% python3 -q
>>> import numpy as np
>>> np.set_printoptions(suppress=True, linewidth=100)
>>> X = np.load("a.npy")
>>> X
array([[  39,    0,    1],
       [  -2,  -82,   -1],
       [  -1,    1, -101]])
>>> U, s, Vh = np.linalg.svd(X, full_matrices=False)
>>> np.allclose(U * s @ Vh, X)
True
>>> np.round(s / s[0], 2)
array([1.  , 0.81, 0.39])
>>> np.round(Vh @ Vh.T, 2) + 0
array([[1., 0., 0.],
       [0., 1., 0.],
       [0., 0., 1.]])
>>> np.abs(U[:, 0]).round(6).argmax()
np.int64(2)
>>> u, v = X[1], X[2]
>>> u @ u
np.int64(6729)
>>> u @ v
np.int64(21)
>>> p = (u @ v) / (u @ u) * u
>>> np.outer(u, v)
array([[   2,   -2,  202],
       [  82,  -82, 8282],
       [   1,   -1,  101]])
>>> np.round(v - p, 2)
array([  -0.99,    1.26, -101.  ])
>>> p.round(2) + 0
array([-0.01, -0.26,  0.  ])
>>> round(float(np.linalg.norm(u + v) ** 2 + np.linalg.norm(u - v) ** 2), 2)
33864.0
>>> np.allclose(X @ X.T, X.T @ X)
False
>>> np.allclose(X, X.T)
False
>>> (X + X.T) / 2
array([[  39.,   -1.,    0.],
       [  -1.,  -82.,    0.],
       [   0.,    0., -101.]])
>>> A2 = X ** -1
Traceback (most recent call last):
  File "<python-input-20>", line 1, in <module>
    A2 = X ** -1
         ~~^^~~~
ValueError: Integers to negative integer powers are not allowed.
>>> A2 = np.linalg.inv(X)
>>> np.round(X @ A2, 2) + 0
array([[1., 0., 0.],
       [0., 1., 0.],
       [0., 0., 1.]])
>>> A2.round(2) + 0
array([[ 0.03,  0.  ,  0.  ],
       [ 0.  , -0.01,  0.  ],
       [ 0.  ,  0.  , -0.01]])
>>> np.allclose(A2, X.T)
False
>>> round(float(np.linalg.cond(X)), 2)
2.59
>>> round(np.linalg.slogdet(X)[0], 2)
np.float64(1.0)
>>> np.round(np.linalg.inv(A2), 2)
array([[  39.,    0.,    1.],
       [  -2.,  -82.,   -1.],
       [  -1.,    1., -101.]])
>>> Q, _ = np.linalg.qr(np.array([[-0.1, 0.4], [-0.6, 0.0]]))
>>> evecs, _ = np.linalg.qr(np.array([[-0.9, 0.6, 0.3], [0.4, -0.4, 0.3], [-2.0, 0.1, -0.8]]))
>>> s = 3 * 0.5 ** np.arange(2)
>>> arr = Q[:, :2] * s @ evecs[:2]
>>> arr.round(2)
array([[-0.07,  0.44,  1.49],
       [ 1.24, -2.27,  1.46]])
>>> t = np.radians(120)
>>> r_ = np.eye(3)
>>> r_[0, 0] = r_[1, 1] = np.cos(t)
>>> r_[0, 1], r_[1, 0] = -np.sin(t), np.sin(t)
>>> r_.round(2)
array([[-0.5 , -0.87,  0.  ],
       [ 0.87, -0.5 ,  0.  ],
       [ 0.  ,  0.  ,  1.  ]])
>>> A2 = arr @ r_.T
>>> np.allclose(np.linalg.norm(arr, axis=1), np.linalg.norm(A2, axis=1))
True
>>> m1 = np.array([[0.9, 0.1, 0.1, 1.7],
...     [0.0, -0.9, 0.1, -1.1],
...     [0.3, 0.1, 0.8, -0.4],
...     [-2.2, 2.7, 2.1, 0.5]])
>>> m1[:, 0] *= 3
>>> m1.round(2)
array([[ 2.7,  0.1,  0.1,  1.7],
       [ 0. , -0.9,  0.1, -1.1],
       [ 0.9,  0.1,  0.8, -0.4],
       [-6.6,  2.7,  2.1,  0.5]])
>>> rng = np.random.default_rng(96)
>>> z = rng.permutation(4)
>>> z
array([1, 2, 0, 3])
>>> A2 = m1[z][:, z]
>>> round(float(np.linalg.det(A2)), 2), round(np.linalg.det(m1[z]), 2)
(-8.79, np.float64(-8.79))
>>> np.allclose(A2, m1)
False
>>> np.round(np.sort(np.abs(np.linalg.eigvals(A2))), 2)
array([0.45, 1.43, 3.71, 3.71])
